$ python -q
>>> import numpy as np
>>> from numpy import linalg as LA
>>> np.set_printoptions(suppress=True, linewidth=200)
>>> out = np.array([[-2, -1, -2, -2, 1, 1, -3, 0, 3, 3, 2],
...     [3, 0, 3, 2, 2, 0, 3, 1, 1, 1, 3],
...     [1, 1, 2, 1, 3, 0, 3, 3, 0, -1, -3],
...     [-1, 0, 2, -1, 3, -3, 1, -2, 1, 1, 3],
...     [-1, -3, 1, 1, 1, -2, 1, 0, 2, 2, 3],
...     [-1, -1, -2, -1, -2, 2, 3, -3, 1, -3, 0],
...     [0, -3, 1, 2, 0, 2, 1, 1, -2, -1, 2],
...     [-3, 1, 3, 2, 1, 2, -3, 0, 3, -2, 2],
...     [0, 2, -2, 2, -2, 3, -2, 1, -2, 1, 2],
...     [-1, -3, -1, -3, -2, 1, -1, 2, -3, 0, 0],
...     [-2, 0, -1, -3, -1, 1, 3, -3, 1, -1, 0]])
>>> F = out - out.T
>>> F
array([[ 0, -4, -3, -1,  2,  2, -3,  3,  3,  4,  4],
       [ 4,  0,  2,  2,  5,  1,  6,  0, -1,  4,  3],
       [ 3, -2,  0, -1,  2,  2,  2,  0,  2,  0, -2],
       [ 1, -2,  1,  0,  2, -2, -1, -4, -1,  4,  6],
       [-2, -5, -2, -2,  0,  0,  1, -1,  4,  4,  4],
       [-2, -1, -2,  2,  0,  0,  1, -5, -2, -4, -1],
       [ 3, -6, -2,  1, -1, -1,  0,  4,  0,  0, -1],
       [-3,  0,  0,  4,  1,  5, -4,  0,  2, -4,  5],
       [-3,  1, -2,  1, -4,  2,  0, -2,  0,  4,  1],
       [-4, -4,  0, -4, -4,  4,  0,  4, -4,  0,  1],
       [-4, -3,  2, -6, -4,  1,  1, -5, -1, -1,  0]])
>>> # skew, so no eigenvalue has a real part
>>> cov = F.T @ F
>>> cov
array([[ 93,  11,   9,  33,  66, -36,  33,  30,  11,  24, -19],
       [ 11, 112,  26,  43,  14, -19,   1, -21, -13, -33, -40],
       [  9,  26,  34,  -9,   8,  -6,  18, -15, -18, -10,  -6],
       [ 33,  43,  -9,  84,  45,  -3,  -9,   5,  11, -18,  10],
       [ 66,  14,   8,  45,  87, -13,  18,   6,  25,  20,  29],
       [-36, -19,  -6,  -3, -13,  60, -13,  17,   4,  -9,  27],
       [ 33,   1,  18,  -9,  18, -13,  69, -16, -17,  23, -21],
       [ 30, -21, -15,   5,   6,  17, -16, 112,   8,   9, -13],
       [ 11, -13, -18,  11,  25,   4, -17,   8,  56,  21,  23],
       [ 24, -33, -10, -18,  20,  -9,  23,   9,  21, 113,  56],
       [-19, -40,  -6,  10,  29,  27, -21, -13,  23,  56, 110]])
>>> np.trace(cov), (F ** 2).sum()
(np.int64(930), np.int64(930))
>>> np.allclose(cov, cov.T)
True
>>> rk = LA.matrix_rank(F)
>>> rk
np.int64(10)
>>> N = LA.svd(F)[2][rk:].T
>>> LA.matrix_rank(F.T @ F), LA.matrix_rank(F @ F.T)
(np.int64(10), np.int64(10))
>>> N.shape
(11, 1)
>>> [int(LA.matrix_rank(F[:i])) for i in range(1, len(F) + 1)]
[1, 2, 3, 4, 5, 6, 7, 8, 9, 10, 10]
>>> [int(LA.matrix_rank(np.delete(F, i, axis=0))) for i in range(11)]
[10, 10, 10, 10, 10, 10, 10, 10, 10, 10, 10]
>>> np.round(N[:, 0] / N[np.abs(N[:, 0]).round(6).argmax(), 0], 2)
array([ 0.98,  0.65, -0.99, -0.69, -0.66,  0.04,  0.42,  0.02,  0.04, -0.68,  1.  ])
>>> np.round(N @ N.T, 2) + 0
array([[ 0.19,  0.13, -0.2 , -0.14, -0.13,  0.01,  0.08,  0.  ,  0.01, -0.14,  0.2 ],
       [ 0.13,  0.09, -0.13, -0.09, -0.09,  0.01,  0.06,  0.  ,  0.01, -0.09,  0.13],
       [-0.2 , -0.13,  0.2 ,  0.14,  0.13, -0.01, -0.08,  0.  , -0.01,  0.14, -0.2 ],
       [-0.14, -0.09,  0.14,  0.1 ,  0.09, -0.01, -0.06,  0.  , -0.01,  0.1 , -0.14],
       [-0.13, -0.09,  0.13,  0.09,  0.09, -0.01, -0.06,  0.  , -0.01,  0.09, -0.13],
       [ 0.01,  0.01, -0.01, -0.01, -0.01,  0.  ,  0.  ,  0.  ,  0.  , -0.01,  0.01],
       [ 0.08,  0.06, -0.08, -0.06, -0.06,  0.  ,  0.04,  0.  ,  0.  , -0.06,  0.09],
       [ 0.  ,  0.  ,  0.  ,  0.  ,  0.  ,  0.  ,  0.  ,  0.  ,  0.  ,  0.  ,  0.  ],
       [ 0.01,  0.01, -0.01, -0.01, -0.01,  0.  ,  0.  ,  0.  ,  0.  , -0.01,  0.01],
       [-0.14, -0.09,  0.14,  0.1 ,  0.09, -0.01, -0.06,  0.  , -0.01,  0.09, -0.14],
       [ 0.2 ,  0.13, -0.2 , -0.14, -0.13,  0.01,  0.09,  0.  ,  0.01, -0.14,  0.2 ]])
>>> arr = np.load("layer1.npy")
>>> arr.round(2)
array([[0.29, 0.1 , 0.1 , 0.  , 0.14, 0.  , 0.  , 0.24, 0.05, 0.1 ],
       [0.04, 0.04, 0.17, 0.17, 0.  , 0.12, 0.04, 0.  , 0.21, 0.21],
       [0.06, 0.06, 0.12, 0.15, 0.15, 0.06, 0.09, 0.15, 0.06, 0.12],
       [0.09, 0.  , 0.09, 0.27, 0.18, 0.09, 0.  , 0.09, 0.  , 0.18],
       [0.18, 0.05, 0.  , 0.  , 0.14, 0.23, 0.14, 0.14, 0.05, 0.09],
       [0.11, 0.09, 0.  , 0.06, 0.14, 0.17, 0.14, 0.11, 0.11, 0.06],
       [0.15, 0.15, 0.19, 0.  , 0.19, 0.12, 0.08, 0.  , 0.  , 0.12],
       [0.04, 0.22, 0.  , 0.  , 0.13, 0.17, 0.22, 0.22, 0.  , 0.  ],
       [0.2 , 0.16, 0.  , 0.2 , 0.04, 0.12, 0.16, 0.08, 0.04, 0.  ],
       [0.  , 0.08, 0.04, 0.12, 0.08, 0.17, 0.17, 0.04, 0.04, 0.25]])
>>> out = arr / LA.norm(arr, axis=1, keepdims=True)
>>> cov = out @ out.T
>>> (np.abs(cov) > 0.9).astype(int)
array([[1, 0, 0, 0, 0, 0, 0, 0, 0, 0],
       [0, 1, 0, 0, 0, 0, 0, 0, 0, 0],
       [0, 0, 1, 0, 0, 0, 0, 0, 0, 0],
       [0, 0, 0, 1, 0, 0, 0, 0, 0, 0],
       [0, 0, 0, 0, 1, 1, 0, 0, 0, 0],
       [0, 0, 0, 0, 1, 1, 0, 0, 0, 0],
       [0, 0, 0, 0, 0, 0, 1, 0, 0, 0],
       [0, 0, 0, 0, 0, 0, 0, 1, 0, 0],
       [0, 0, 0, 0, 0, 0, 0, 0, 1, 0],
       [0, 0, 0, 0, 0, 0, 0, 0, 0, 1]])
>>> x = np.array([3, 3, 2, -2, 2, 3, 0, 2, -2, -1])
>>> h1 = np.maximum(arr @ x, 0)
>>> h1.round(2)
array([1.9 , 0.  , 0.82, 0.55, 1.73, 1.23, 1.92, 2.  , 1.2 , 0.5 ])
>>> np.round(np.maximum(arr @ (3 * x), 0), 2)
array([5.71, 0.  , 2.47, 1.64, 5.18, 3.69, 5.77, 6.  , 3.6 , 1.5 ])
>>> np.round(arr * (h1 > 1e-9)[:, None], 2)
array([[0.29, 0.1 , 0.1 , 0.  , 0.14, 0.  , 0.  , 0.24, 0.05, 0.1 ],
       [0.  , 0.  , 0.  , 0.  , 0.  , 0.  , 0.  , 0.  , 0.  , 0.  ],
       [0.06, 0.06, 0.12, 0.15, 0.15, 0.06, 0.09, 0.15, 0.06, 0.12],
       [0.09, 0.  , 0.09, 0.27, 0.18, 0.09, 0.  , 0.09, 0.  , 0.18],
       [0.18, 0.05, 0.  , 0.  , 0.14, 0.23, 0.14, 0.14, 0.05, 0.09],
       [0.11, 0.09, 0.  , 0.06, 0.14, 0.17, 0.14, 0.11, 0.11, 0.06],
       [0.15, 0.15, 0.19, 0.  , 0.19, 0.12, 0.08, 0.  , 0.  , 0.12],
       [0.04, 0.22, 0.  , 0.  , 0.13, 0.17, 0.22, 0.22, 0.  , 0.  ],
       [0.2 , 0.16, 0.  , 0.2 , 0.04, 0.12, 0.16, 0.08, 0.04, 0.  ],
       [0.  , 0.08, 0.04, 0.12, 0.08, 0.17, 0.17, 0.04, 0.04, 0.25]])
>>> np.round(np.tanh(arr @ x), 2) + 0
array([0.96, 0.  , 0.68, 0.5 , 0.94, 0.84, 0.96, 0.96, 0.83, 0.46])
>>> np.round(np.maximum(arr @ x, 0) - np.maximum(-arr @ x, 0), 2) + 0
array([1.9 , 0.  , 0.82, 0.55, 1.73, 1.23, 1.92, 2.  , 1.2 , 0.5 ])
>>> np.round(arr.T @ h1, 2)
array([1.72, 1.38, 0.72, 0.64, 1.62, 1.5 , 1.34, 1.55, 0.43, 0.95])
